$ python3 -q
>>> import numpy as np
>>> np.set_printoptions(precision=2, suppress=True, linewidth=100, sign=" ")
>>> K = np.loadtxt("dump.csv", delimiter=",")
>>> print(K)
[[ 6.48  5.09  6.29  8.6   2.28 11.13  3.66]
 [-1.26 -0.64  2.24  2.84  3.69  3.66 -1.52]
 [ 1.78 -1.23  3.78  3.12  2.4   7.04  1.66]
 [ 2.13  6.24  7.73 11.09  4.45  6.39  2.54]
 [ 1.31  3.87  4.97  6.93  6.5   7.46 -0.38]
 [ 0.21  4.34  7.6   8.9   9.01  7.5   0.88]
 [-1.23  0.4   2.57  4.32  1.87  2.13 -0.93]
 [-0.6   0.3   0.91  2.29  4.08  4.49 -3.09]
 [ 2.57  3.12  7.32  7.98  5.85  8.95  2.85]
 [-2.92  3.33  3.75  6.67  6.48  1.98 -2.82]
 [ 1.26  0.85  5.7   6.4   1.81  5.27  2.9 ]
 [-1.04 -3.01  3.28  2.02  2.76  4.12  0.68]
 [ 1.03  0.56  3.08  4.81 -0.35  3.62  1.02]
 [-3.1  -1.7   3.03  2.45  6.3   3.3  -1.87]
 [ 1.82  4.22  9.61 10.6   6.29  7.89  4.38]
 [-0.88  0.43  7.36  6.92  5.55  5.06  2.74]
 [-2.63  1.04  6.52  6.91  6.68  3.26  0.73]
 [-3.42 -3.11  5.2   3.57  4.39  2.07  1.3 ]]
>>> Z = K[[7, 1]].astype(float)
>>> for _ in range(7):
...     labels = np.linalg.norm(K[:, None] - Z, axis=-1).argmin(axis=1)
...     Z = np.array([K[labels == j].mean(axis=0) for j in range(2)])
... 
>>> print(labels)
[ 1  0  0  1  1  1  0  0  1  0  1  0  0  0  1  1  0  0]
>>> print(np.bincount(labels))
[ 10   8]
>>> print(Z[1] - Z[0])
[ 3.2   3.93  3.64  4.53  1.39  3.89  2.93]
>>> r0, v = K[17], K[11]
>>> print(np.round(r0 @ r0, 2))
86.54
>>> print(np.round(r0 @ v, 2))
58.79
>>> p = (r0 @ v) / (r0 @ r0) * r0
>>> print(round(float(np.linalg.norm(r0 + v) ** 2 + np.linalg.norm(r0 - v) ** 2), 2))
273.27
>>> print(p)
[-2.32 -2.11  3.53  2.43  2.99  1.41  0.88]
>>> print(v - p)
[ 1.28 -0.9  -0.25 -0.41 -0.23  2.72 -0.2 ]
>>> print(round((v - p) @ r0, 2))
0.0
>>> print(round(np.linalg.norm(K, "nuc"), 2))
85.61
>>> print(round(np.linalg.norm(K[0], 1), 2), round(np.linalg.norm(K[0], np.inf), 2))
43.54 11.13
>>> print(round(float(np.linalg.norm(K[0] - K[2])), 2))
10.92
>>> mat = np.load("arr.npy")
>>> print(mat)
[[-0.11  0.37 -0.7   0.17 -0.46 -0.2   0.29 -0.01]
 [ 0.23 -0.23 -0.24  0.37 -0.07  0.27 -0.32  0.72]
 [-0.03  0.47 -0.21 -0.71  0.19  0.13 -0.3   0.29]
 [ 0.28 -0.65 -0.38 -0.43 -0.2  -0.2  -0.2  -0.23]
 [ 0.25  0.2  -0.13  0.15 -0.12  0.68 -0.3  -0.54]
 [ 0.06  0.24  0.38  0.06 -0.56 -0.39 -0.57 -0.01]
 [-0.71 -0.27  0.11 -0.2  -0.45  0.42  0.02  0.09]
 [ 0.54  0.07  0.31 -0.28 -0.42  0.22  0.52  0.2 ]]
>>> vec = np.array([1, -1, -2, -2, 2, -1, -2, 2])
>>> print(8 - np.linalg.matrix_rank(mat - np.eye(8), tol=1e-8))
1
>>> print([p for p in range(1, 25) if np.allclose(np.linalg.matrix_power(mat, p), np.eye(8))])
[]
>>> print(mat.T @ (mat @ vec))
[ 1. -1. -2. -2.  2. -1. -2.  2.]
>>> print(round(float(np.linalg.det(mat)), 2))
-1.0
>>> print(np.round(np.linalg.norm(vec), 2), round(float(np.linalg.norm(mat @ vec)), 2))
4.8 4.8
>>> r0 = np.array([2, 4, 4, 0, -3, 0, 2, -2])
>>> A2 = mat + np.outer(r0, np.eye(8)[3])
>>> print(np.round(np.linalg.det(A2) / np.linalg.det(mat), 2), np.round(1 + np.linalg.solve(mat, r0)[3], 2))
-0.34 -0.34
>>> print(np.linalg.matrix_rank(np.linalg.inv(A2) - np.linalg.inv(mat), tol=1e-8))
1
>>> print(A2)
[[-0.11  0.37 -0.7   2.17 -0.46 -0.2   0.29 -0.01]
 [ 0.23 -0.23 -0.24  4.37 -0.07  0.27 -0.32  0.72]
 [-0.03  0.47 -0.21  3.29  0.19  0.13 -0.3   0.29]
 [ 0.28 -0.65 -0.38 -0.43 -0.2  -0.2  -0.2  -0.23]
 [ 0.25  0.2  -0.13 -2.85 -0.12  0.68 -0.3  -0.54]
 [ 0.06  0.24  0.38  0.06 -0.56 -0.39 -0.57 -0.01]
 [-0.71 -0.27  0.11  1.8  -0.45  0.42  0.02  0.09]
 [ 0.54  0.07  0.31 -2.28 -0.42  0.22  0.52  0.2 ]]
>>> arr = np.load("w.npy")
>>> print(arr)
[[ 0  2 -1 -1]
 [-2  0  1 -1]
 [ 1 -1  0  0]
 [ 1  1  0  0]]
>>> # antisymmetric, zero diagonal
>>> th = np.radians(45)
>>> R = np.eye(4)
>>> R[0, 0] = R[2, 2] = np.cos(th)
>>> R[0, 2], R[2, 0] = -np.sin(th), np.sin(th)
>>> print(R)
[[ 0.71  0.   -0.71  0.  ]
 [ 0.    1.    0.    0.  ]
 [ 0.71  0.    0.71  0.  ]
 [ 0.    0.    0.    1.  ]]
>>> A2 = arr @ R.T
>>> print(np.linalg.svd(arr, compute_uv=False), np.linalg.svd(A2, compute_uv=False))
[ 2.73  2.73  0.73  0.73] [ 2.73  2.73  0.73  0.73]
>>> print(np.abs(A2 - arr).max(axis=0))
[ 0.71  0.    1.71  0.  ]
>>> print(np.round(np.linalg.det(R), 2), round(np.trace(R), 2))
1.0 3.41
>>> print(np.allclose(np.linalg.norm(arr, axis=1), np.linalg.norm(A2, axis=1)))
True
>>> vec = np.array([0, -6, -9, 7])
>>> rhs = R @ vec
>>> beta, lr = np.zeros(4), 1 / np.linalg.norm(R, 2) ** 2
>>> for i in range(6):
...     beta -= lr * R.T @ (R @ beta - rhs)
...     if i % 1 == 0: print(i, round(np.linalg.norm(R @ beta - rhs), 2))
... 
0 0.0
1 0.0
2 0.0
3 0.0
4 0.0
5 0.0
>>> print(np.round(np.linalg.cond(R), 2))
1.0
>>> P = np.triu(np.array([[1, 2, 3, 4], [0, 2, 2, 2], [1, 5, 4, 5], [0, 3, 3, 4]]), 1) + np.eye(4)
>>> A2 = P @ arr @ np.linalg.inv(P)
>>> print(np.trace(A2), np.trace(arr))
0.0 0
>>> print(np.linalg.matrix_rank(A2))
4
>>> print(P @ arr - arr @ P)
[[ 3.  1. -2. -1.]
 [ 4.  4.  6.  3.]
 [ 5.  3. -1. -2.]
 [ 0. -2. -5. -6.]]
>>> print(np.round(np.linalg.det(A2), 2))
4.0
>>> A2 = np.array([[0, 2, 2], [1, 2, 1], [1, 2, 2]])
>>> J = A2 - A2.T
>>> print(J)
[[ 0  1  1]
 [-1  0 -1]
 [-1  1  0]]
>>> # null space of dimension 1
>>> U, sv, VT = np.linalg.svd(J)
>>> V = VT[:(sv > 1e-8).sum()]
>>> rng = np.random.default_rng(58156)
>>> vec = J[0] + 5 * J[1] + rng.integers(2) * np.eye(3)[1]
>>> print(vec)
[-5.  1. -4.]
>>> print(V.T @ V)
[[ 0.67 -0.33  0.33]
 [-0.33  0.67  0.33]
 [ 0.33  0.33  0.67]]
>>> print(np.allclose(V.T @ V @ vec, vec))
True
>>> print(np.diag(V.T @ V))
[ 0.67  0.67  0.67]
>>> print(np.linalg.matrix_rank(np.vstack([J, vec])))
2
>>> labels = rng.permutation(3)
>>> print(labels)
[ 1  2  0]
>>> A2 = J[labels][:, labels]
>>> print(np.trace(A2))
0
>>> print(A2)
[[ 0 -1 -1]
 [ 1  0 -1]
 [ 1  1  0]]
>>> print(np.diag(A2))
[ 0  0  0]
>>> print(np.allclose(A2, J))
False
>>> P = np.triu(np.array([[0, 6, 4], [4, 2, 1], [3, 7, 6]]), 1) + np.eye(3)
>>> A2 = P @ J @ np.linalg.inv(P)
>>> print(round(np.linalg.det(A2), 2))
0.0
>>> print(P @ J - J @ P)
[[-10.   4.  -7.]
 [ -1.   7.   4.]
 [  0.   6.   3.]]
>>> rank = np.linalg.matrix_rank(J)
>>> print(rank)
2
>>> ns = np.linalg.svd(J)[2][rank:].T
>>> print(np.allclose(J @ ns, 0))
True
>>> print(ns @ ns.T)
[[ 0.33  0.33 -0.33]
 [ 0.33  0.33 -0.33]
 [-0.33 -0.33  0.33]]
>>> print(np.linalg.matrix_rank(J.T @ J), np.linalg.matrix_rank(J @ J.T))
2 2
>>> W0 = 3 * np.eye(5) + np.eye(5, k=1)
>>> print(W0)
[[ 3.  1.  0.  0.  0.]
 [ 0.  3.  1.  0.  0.]
 [ 0.  0.  3.  1.  0.]
 [ 0.  0.  0.  3.  1.]
 [ 0.  0.  0.  0.  3.]]
>>> vec = np.array([0, 2, 1, -1, 1])
>>> rhs = W0 @ vec
>>> print(rhs)
[ 2.  7.  2. -2.  3.]
>>> print(np.linalg.solve(W0, rhs))
[ 0.  2.  1. -1.  1.]
>>> print(np.linalg.solve(W0, W0[:, 1]))
[ 0.  1.  0.  0.  0.]
>>> q, V = np.linalg.qr(W0[:, :4])[0], np.linalg.qr(W0[:, 4:])[0]
>>> sv = np.linalg.svd(q.T @ V, compute_uv=False)
>>> print(sv)
[ 0.32]
>>> print(np.degrees(np.arccos(sv.clip(0, 1))))
[ 71.57]
>>> data = np.load("m.npy")
>>> print(data)
[[ 1.    0.7   0.49  0.34  0.24  0.17  0.12  0.08  0.06]
 [ 0.7   1.    0.7   0.49  0.34  0.24  0.17  0.12  0.08]
 [ 0.49  0.7   1.    0.7   0.49  0.34  0.24  0.17  0.12]
 [ 0.34  0.49  0.7   1.    0.7   0.49  0.34  0.24  0.17]
 [ 0.24  0.34  0.49  0.7   1.    0.7   0.49  0.34  0.24]
 [ 0.17  0.24  0.34  0.49  0.7   1.    0.7   0.49  0.34]
 [ 0.12  0.17  0.24  0.34  0.49  0.7   1.    0.7   0.49]
 [ 0.08  0.12  0.17  0.24  0.34  0.49  0.7   1.    0.7 ]
 [ 0.06  0.08  0.12  0.17  0.24  0.34  0.49  0.7   1.  ]]
>>> print(np.unique(J.round(6), axis=0).shape)
(3, 3)
>>> q, R = np.linalg.qr(data)
>>> print(np.allclose(R.T @ R, data.T @ data))
True
>>> print(q.round(2) + 0)
[[-0.71  0.7   0.    0.    0.01  0.    0.    0.   -0.01]
 [-0.5  -0.51  0.7   0.   -0.01  0.01  0.    0.    0.02]
 [-0.35 -0.36 -0.51  0.7   0.    0.    0.01  0.    0.  ]
 [-0.24 -0.26 -0.36 -0.52  0.69  0.   -0.01  0.01  0.  ]
 [-0.17 -0.17 -0.26 -0.36 -0.52  0.69  0.   -0.01 -0.01]
 [-0.12 -0.12 -0.17 -0.26 -0.36 -0.53  0.68  0.    0.01]
 [-0.09 -0.08 -0.12 -0.17 -0.26 -0.37 -0.56  0.65  0.  ]
 [-0.06 -0.07 -0.08 -0.12 -0.18 -0.27 -0.39 -0.62 -0.57]
 [-0.04 -0.03 -0.07 -0.08 -0.12 -0.18 -0.28 -0.43  0.82]]
>>> print(round(float(abs(R[0, 0])), 2), np.round(np.linalg.norm(data[:, 0]), 2))
1.4 1.4
>>> T = np.stack([q, 2 * q, q[::-1]])
>>> print((T @ q.T).shape)
(3, 9, 9)
>>> print(np.linalg.norm(T, axis=(1, 2)))
[ 3.  6.  3.]
>>> A2 = np.linalg.inv(data)
>>> print((np.abs(A2) > 1e-9).astype(int))
[[ 1  1  1  1  1  1  1  1  1]
 [ 1  1  1  1  1  1  1  1  1]
 [ 1  1  1  1  1  1  1  1  1]
 [ 1  1  1  1  1  1  1  1  1]
 [ 1  1  1  1  1  1  1  1  1]
 [ 1  1  1  1  1  1  1  1  1]
 [ 1  1  1  1  1  1  1  1  1]
 [ 1  1  1  1  1  1  1  1  1]
 [ 1  1  1  1  1  1  1  1  1]]
>>> print(round(np.linalg.det(data) * np.linalg.det(A2), 2))
1.0
>>> print(np.allclose(A2, data.T))
False
>>> print(np.linalg.inv(A2))
[[ 1.    0.7   0.49  0.34  0.24  0.17  0.12  0.08  0.06]
 [ 0.7   1.    0.7   0.49  0.34  0.24  0.17  0.12  0.08]
 [ 0.49  0.7   1.    0.7   0.49  0.34  0.24  0.17  0.12]
 [ 0.34  0.49  0.7   1.    0.7   0.49  0.34  0.24  0.17]
 [ 0.24  0.34  0.49  0.7   1.    0.7   0.49  0.34  0.24]
 [ 0.17  0.24  0.34  0.49  0.7   1.    0.7   0.49  0.34]
 [ 0.12  0.17  0.24  0.34  0.49  0.7   1.    0.7   0.49]
 [ 0.08  0.12  0.17  0.24  0.34  0.49  0.7   1.    0.7 ]
 [ 0.06  0.08  0.12  0.17  0.24  0.34  0.49  0.7   1.  ]]
>>> vec = np.array([-2, 0, 2])
>>> print(J @ vec)
[ 2  0  2]
>>> print(J @ np.eye(3)[1])
[ 1.  0.  1.]
>>> print(J @ np.ones(3))
[ 2. -2.  0.]
>>> print(np.sign((J @ vec).round(6)))
[ 1  0  1]
>>> X = np.loadtxt("sample10.csv", delimiter=",")
>>> print(X)
[[-0.97  0.42  1.29  4.15 -0.29  1.65  1.9 ]
 [-0.65  0.54  1.22  3.64 -0.32  2.38  1.62]
 [ 0.09  1.42 -0.88 -0.49 -1.3   0.   -0.21]
 [-0.1   0.29  0.24  1.05 -0.33  1.1   0.61]
 [ 0.38  0.06  0.89  1.4   0.23  1.77  0.79]
 [-0.55 -1.15  1.78  2.92  1.16  1.47  1.25]
 [-0.41 -0.22 -0.32 -0.4  -0.05 -0.94 -0.25]
 [ 0.51  0.41 -0.68 -1.31 -0.01 -1.31 -0.69]
 [-1.   -0.95  1.54  2.58  1.13  0.03  1.27]
 [ 0.18  0.31  0.07  0.77 -0.28  0.63 -0.06]
 [-0.17 -0.47  1.37  2.12  0.78  0.81  1.1 ]
 [-0.02 -1.11 -1.06 -3.05  0.29 -2.13 -1.64]
 [ 0.   -0.27  0.15 -0.17  0.29 -0.16 -0.01]
 [-0.28 -0.55  0.87  1.24  0.52  0.27  0.83]
 [ 0.56 -0.54  1.26  1.31  0.7   1.16  0.97]
 [-0.3  -1.32  1.56  2.03  1.2   1.05  1.09]
 [-0.17 -0.11  0.41  1.06 -0.14  0.89  0.5 ]
 [ 1.31  2.34 -0.59 -0.32 -1.8   1.52  0.12]
 [-0.21 -0.01 -1.07 -1.78 -0.3  -1.65 -1.18]
 [-0.91 -1.59 -0.93 -2.8   0.69 -3.33 -1.33]
 [ 0.09  1.03 -1.59 -2.29 -1.09 -1.57 -0.99]
 [ 0.76 -1.61  0.9  -1.    1.56 -0.12 -0.12]
 [ 0.8   1.06  0.36  0.64 -0.31  1.06  0.59]
 [-0.65  0.52 -1.57 -1.87 -0.9  -2.4  -1.07]
 [ 0.58  1.07 -1.67 -2.75 -0.69 -1.43 -1.17]
 [ 0.26 -0.35  0.33 -0.25  1.02 -0.85 -0.16]
 [ 0.01  1.57 -2.03 -2.06 -2.38 -0.28 -1.04]
 [ 0.62  1.08 -0.34 -0.29 -0.89  0.77  0.22]
 [ 0.29  0.72 -0.67 -0.99 -0.48 -0.84 -0.5 ]]
>>> Z = X[[7, 28]].astype(float)
>>> for _ in range(6):
...     labels = np.linalg.norm(X[:, None] - Z, axis=-1).argmin(axis=1)
...     Z = np.array([X[labels == j].mean(axis=0) for j in range(2)])
... 
>>> print(labels)
[ 1  1  0  1  1  1  0  0  1  1  1  0  1  1  1  1  1  1  0  0  0  0  1  0  0  0  0  1  0]
>>> print(np.abs(Z[1] - Z[0]).argmax())
3
>>> print(np.bincount(labels))
[ 13  16]
>>> print(Z)
[[ 0.03  0.14 -0.86 -1.62 -0.28 -1.3  -0.8 ]
 [-0.02  0.05  0.76  1.51  0.1   1.03  0.8 ]]
